$ ipython --no-banner

In [1]: import numpy as np

In [2]: np.set_printoptions(suppress=True, linewidth=160)

In [3]: tidy = lambda a: np.round(a, 3) + 0

In [4]: M = np.load("test7.npy")

In [5]: M
Out[5]: 
array([[ 0.,  0.,  0.,  0.,  0.,  0.,  0.,  0.],
       [ 0.,  5., -3., -1.,  4.,  5.,  3.,  3.],
       [ 0.,  2.,  1.,  3., -4.,  1., -3.,  5.],
       [ 0., -1.,  5.,  2., -3., -2.,  3.,  1.],
       [ 0.,  0.,  1., -5.,  5., -3.,  4.,  1.],
       [ 0., -3.,  2.,  3., -5.,  5.,  2.,  3.],
       [ 0.,  2., -5.,  1., -3.,  0., -2.,  0.],
       [ 0., -4.,  4.,  5., -2.,  3., -2.,  2.]])

In [6]: r = np.linalg.matrix_rank(M)

In [7]: r
Out[7]: np.int64(7)

In [8]: ns = np.linalg.svd(M)[2][r:].T

In [9]: np.allclose(M @ ns, 0)
Out[9]: True

In [10]: np.linalg.matrix_rank(M.T @ M), np.linalg.matrix_rank(M @ M.T)
Out[10]: (np.int64(7), np.int64(7))

In [11]: [int(np.linalg.matrix_rank(M[:i])) for i in range(1, len(M) + 1)]
Out[11]: [0, 1, 2, 3, 4, 5, 6, 7]

In [12]: [int(np.linalg.matrix_rank(np.delete(M, i, axis=0))) for i in range(8)]
Out[12]: [7, 6, 6, 6, 6, 6, 6, 6]

In [13]: np.linalg.lstsq(M[:-1].T, M[-1])[2]
Out[13]: np.int32(6)

In [14]: tidy(np.trace(np.linalg.pinv(M) @ M))
Out[14]: np.float64(7.0)

In [15]: np.allclose(M[:-1].T @ np.linalg.lstsq(M[:-1].T, M[-1])[0], M[-1])
Out[15]: False

In [16]: np.unique(M.round(6), axis=0).shape
Out[16]: (8, 8)
